$ python3 -q
>>> import numpy as np
>>> import numpy.linalg as la
>>> np.set_printoptions(precision=3, suppress=True, linewidth=140, legacy="1.25")
>>> def tidy(a):
...     return np.round(a, 3) + 0
... 
>>> arr = np.load("block5.npy")
>>> print(tidy(arr))
[[ 1.     0.     0.     0.     0.     0.     0.     0.     0.     0.     0.     0.   ]
 [ 0.     1.     0.     0.     0.     0.     0.     0.     0.     0.     0.     0.   ]
 [ 0.     0.     0.866  0.     0.     0.     0.     0.     0.     0.    -0.5    0.   ]
 [ 0.     0.     0.     1.     0.     0.     0.     0.     0.     0.     0.     0.   ]
 [ 0.     0.     0.     0.     1.     0.     0.     0.     0.     0.     0.     0.   ]
 [ 0.     0.     0.     0.     0.     1.     0.     0.     0.     0.     0.     0.   ]
 [ 0.     0.     0.     0.     0.     0.     1.     0.     0.     0.     0.     0.   ]
 [ 0.     0.     0.     0.     0.     0.     0.     1.     0.     0.     0.     0.   ]
 [ 0.     0.     0.     0.     0.     0.     0.     0.     1.     0.     0.     0.   ]
 [ 0.     0.     0.     0.     0.     0.     0.     0.     0.     1.     0.     0.   ]
 [ 0.     0.     0.5    0.     0.     0.     0.     0.     0.     0.     0.866  0.   ]
 [ 0.     0.     0.     0.     0.     0.     0.     0.     0.     0.     0.     1.   ]]
>>> vec = np.array([-2, 0, 2, 3, 3, 0, -1, 0, 1, 1, -3, 0])
>>> print(tidy(la.norm(vec)), tidy(la.norm(arr @ vec)))
6.164 6.164
>>> B = arr / la.norm(arr, axis=1, keepdims=True)
>>> gram = B @ B.T
>>> print(tidy(gram))
[[1. 0. 0. 0. 0. 0. 0. 0. 0. 0. 0. 0.]
 [0. 1. 0. 0. 0. 0. 0. 0. 0. 0. 0. 0.]
 [0. 0. 1. 0. 0. 0. 0. 0. 0. 0. 0. 0.]
 [0. 0. 0. 1. 0. 0. 0. 0. 0. 0. 0. 0.]
 [0. 0. 0. 0. 1. 0. 0. 0. 0. 0. 0. 0.]
 [0. 0. 0. 0. 0. 1. 0. 0. 0. 0. 0. 0.]
 [0. 0. 0. 0. 0. 0. 1. 0. 0. 0. 0. 0.]
 [0. 0. 0. 0. 0. 0. 0. 1. 0. 0. 0. 0.]
 [0. 0. 0. 0. 0. 0. 0. 0. 1. 0. 0. 0.]
 [0. 0. 0. 0. 0. 0. 0. 0. 0. 1. 0. 0.]
 [0. 0. 0. 0. 0. 0. 0. 0. 0. 0. 1. 0.]
 [0. 0. 0. 0. 0. 0. 0. 0. 0. 0. 0. 1.]]
>>> gram[1]
array([0., 1., 0., 0., 0., 0., 0., 0., 0., 0., 0., 0.])
>>> print(np.degrees(np.arccos(np.clip(gram[1, 10], -1, 1))))
90.0
>>> B = np.array([[-3, -5, 0],
...     [0, 2, 8],
...     [-3, 7, -4],
...     [-2, -4, 9],
...     [8, 2, -1],
...     [-3, 3, -4],
...     [-7, -3, 7],
...     [-5, 3, 0],
...     [-5, 6, -3],
...     [-3, -8, 4],
...     [8, 3, -8],
...     [8, 2, 0]])
>>> tidy(B.T @ arr.T)
array([[-3.   ,  0.   , -6.598, -2.   ,  8.   , -3.   , -7.   , -5.   , -5.   , -3.   ,  5.428,  8.   ],
       [-5.   ,  2.   ,  4.562, -4.   ,  2.   ,  3.   , -3.   ,  3.   ,  6.   , -8.   ,  6.098,  2.   ],
       [ 0.   ,  8.   ,  0.536,  9.   , -1.   , -4.   ,  7.   ,  0.   , -3.   ,  4.   , -8.928,  0.   ]])
>>> print(tidy(np.einsum("ik,kj->ji", arr, B)))
[[-3.     0.    -6.598 -2.     8.    -3.    -7.    -5.    -5.    -3.     5.428  8.   ]
 [-5.     2.     4.562 -4.     2.     3.    -3.     3.     6.    -8.     6.098  2.   ]
 [ 0.     8.     0.536  9.    -1.    -4.     7.     0.    -3.     4.    -8.928  0.   ]]
>>> print(np.einsum("ij,ij->i", arr, arr))
[1. 1. 1. 1. 1. 1. 1. 1. 1. 1. 1. 1.]
>>> tidy(np.einsum("ik,kj->ij", arr, B))
array([[-3.   , -5.   ,  0.   ],
       [ 0.   ,  2.   ,  8.   ],
       [-6.598,  4.562,  0.536],
       [-2.   , -4.   ,  9.   ],
       [ 8.   ,  2.   , -1.   ],
       [-3.   ,  3.   , -4.   ],
       [-7.   , -3.   ,  7.   ],
       [-5.   ,  3.   ,  0.   ],
       [-5.   ,  6.   , -3.   ],
       [-3.   , -8.   ,  4.   ],
       [ 5.428,  6.098, -8.928],
       [ 8.   ,  2.   ,  0.   ]])
>>> blk = np.stack([arr, -2 * arr, arr[::-1]])
>>> tidy(la.det(blk))
array([   1., 4096.,    1.])
>>> tidy(la.norm(blk, axis=(1, 2)))
array([3.464, 6.928, 3.464])
>>> la.matrix_rank(blk)
array([12, 12, 12])
>>> mat = np.load("mat.npy")
>>> tidy(mat)
array([[ 0.225, -0.161,  0.032, -0.161, -0.032,  0.096,  0.225,  0.096,  0.161, -0.161],
       [-0.161,  0.115, -0.023,  0.115,  0.023, -0.069, -0.161, -0.069, -0.115,  0.115],
       [ 0.032, -0.023,  0.005, -0.023, -0.005,  0.014,  0.032,  0.014,  0.023, -0.023],
       [-0.161,  0.115, -0.023,  0.115,  0.023, -0.069, -0.161, -0.069, -0.115,  0.115],
       [-0.032,  0.023, -0.005,  0.023,  0.005, -0.014, -0.032, -0.014, -0.023,  0.023],
       [ 0.096, -0.069,  0.014, -0.069, -0.014,  0.041,  0.096,  0.041,  0.069, -0.069],
       [ 0.225, -0.161,  0.032, -0.161, -0.032,  0.096,  0.225,  0.096,  0.161, -0.161],
       [ 0.096, -0.069,  0.014, -0.069, -0.014,  0.041,  0.096,  0.041,  0.069, -0.069],
       [ 0.161, -0.115,  0.023, -0.115, -0.023,  0.069,  0.161,  0.069,  0.115, -0.115],
       [-0.161,  0.115, -0.023,  0.115,  0.023, -0.069, -0.161, -0.069, -0.115,  0.115]])
>>> left, sig, vt = la.svd(mat)
>>> vecs = vt[:(sig > 1e-8).sum()]
>>> rng = np.random.default_rng(25879)
>>> vec = mat[4] + 3 * mat[5] + rng.integers(2) * np.eye(10)[6]
>>> tidy(vec)
array([ 0.257, -0.183,  0.037, -0.183, -0.037,  0.11 ,  0.257,  0.11 ,  0.183, -0.183])
>>> print(tidy(vecs.T @ vecs))
[[ 0.225 -0.161  0.032 -0.161 -0.032  0.096  0.225  0.096  0.161 -0.161]
 [-0.161  0.115 -0.023  0.115  0.023 -0.069 -0.161 -0.069 -0.115  0.115]
 [ 0.032 -0.023  0.005 -0.023 -0.005  0.014  0.032  0.014  0.023 -0.023]
 [-0.161  0.115 -0.023  0.115  0.023 -0.069 -0.161 -0.069 -0.115  0.115]
 [-0.032  0.023 -0.005  0.023  0.005 -0.014 -0.032 -0.014 -0.023  0.023]
 [ 0.096 -0.069  0.014 -0.069 -0.014  0.041  0.096  0.041  0.069 -0.069]
 [ 0.225 -0.161  0.032 -0.161 -0.032  0.096  0.225  0.096  0.161 -0.161]
 [ 0.096 -0.069  0.014 -0.069 -0.014  0.041  0.096  0.041  0.069 -0.069]
 [ 0.161 -0.115  0.023 -0.115 -0.023  0.069  0.161  0.069  0.115 -0.115]
 [-0.161  0.115 -0.023  0.115  0.023 -0.069 -0.161 -0.069 -0.115  0.115]]
>>> print(tidy(np.diag(vecs.T @ vecs)))
[0.225 0.115 0.005 0.115 0.005 0.041 0.225 0.041 0.115 0.115]
>>> print(np.allclose(vecs.T @ vecs @ vec, vec))
True
>>> vec = np.array([0, 3, 0, 3, 2, 0, 0, 3, 0, 0])
>>> tidy(mat @ mat @ vec)
array([-0.739,  0.528, -0.106,  0.528,  0.106, -0.317, -0.739, -0.317, -0.528,  0.528])
>>> np.trace(mat)
1.0
>>> tidy(arr @ arr.T)
array([[1., 0., 0., 0., 0., 0., 0., 0., 0., 0., 0., 0.],
       [0., 1., 0., 0., 0., 0., 0., 0., 0., 0., 0., 0.],
       [0., 0., 1., 0., 0., 0., 0., 0., 0., 0., 0., 0.],
       [0., 0., 0., 1., 0., 0., 0., 0., 0., 0., 0., 0.],
       [0., 0., 0., 0., 1., 0., 0., 0., 0., 0., 0., 0.],
       [0., 0., 0., 0., 0., 1., 0., 0., 0., 0., 0., 0.],
       [0., 0., 0., 0., 0., 0., 1., 0., 0., 0., 0., 0.],
       [0., 0., 0., 0., 0., 0., 0., 1., 0., 0., 0., 0.],
       [0., 0., 0., 0., 0., 0., 0., 0., 1., 0., 0., 0.],
       [0., 0., 0., 0., 0., 0., 0., 0., 0., 1., 0., 0.],
       [0., 0., 0., 0., 0., 0., 0., 0., 0., 0., 1., 0.],
       [0., 0., 0., 0., 0., 0., 0., 0., 0., 0., 0., 1.]])
>>> print(tidy(la.pinv(arr)))
[[ 1.     0.     0.     0.     0.     0.     0.     0.     0.     0.     0.     0.   ]
 [ 0.     1.     0.     0.     0.     0.     0.     0.     0.     0.     0.     0.   ]
 [ 0.     0.     0.866  0.     0.     0.     0.     0.     0.     0.     0.5    0.   ]
 [ 0.     0.     0.     1.     0.     0.     0.     0.     0.     0.     0.     0.   ]
 [ 0.     0.     0.     0.     1.     0.     0.     0.     0.     0.     0.     0.   ]
 [ 0.     0.     0.     0.     0.     1.     0.     0.     0.     0.     0.     0.   ]
 [ 0.     0.     0.     0.     0.     0.     1.     0.     0.     0.     0.     0.   ]
 [ 0.     0.     0.     0.     0.     0.     0.     1.     0.     0.     0.     0.   ]
 [ 0.     0.     0.     0.     0.     0.     0.     0.     1.     0.     0.     0.   ]
 [ 0.     0.     0.     0.     0.     0.     0.     0.     0.     1.     0.     0.   ]
 [ 0.     0.    -0.5    0.     0.     0.     0.     0.     0.     0.     0.866  0.   ]
 [ 0.     0.     0.     0.     0.     0.     0.     0.     0.     0.     0.     1.   ]]
>>> arr[:, 11] @ arr[:, 2]
0.0
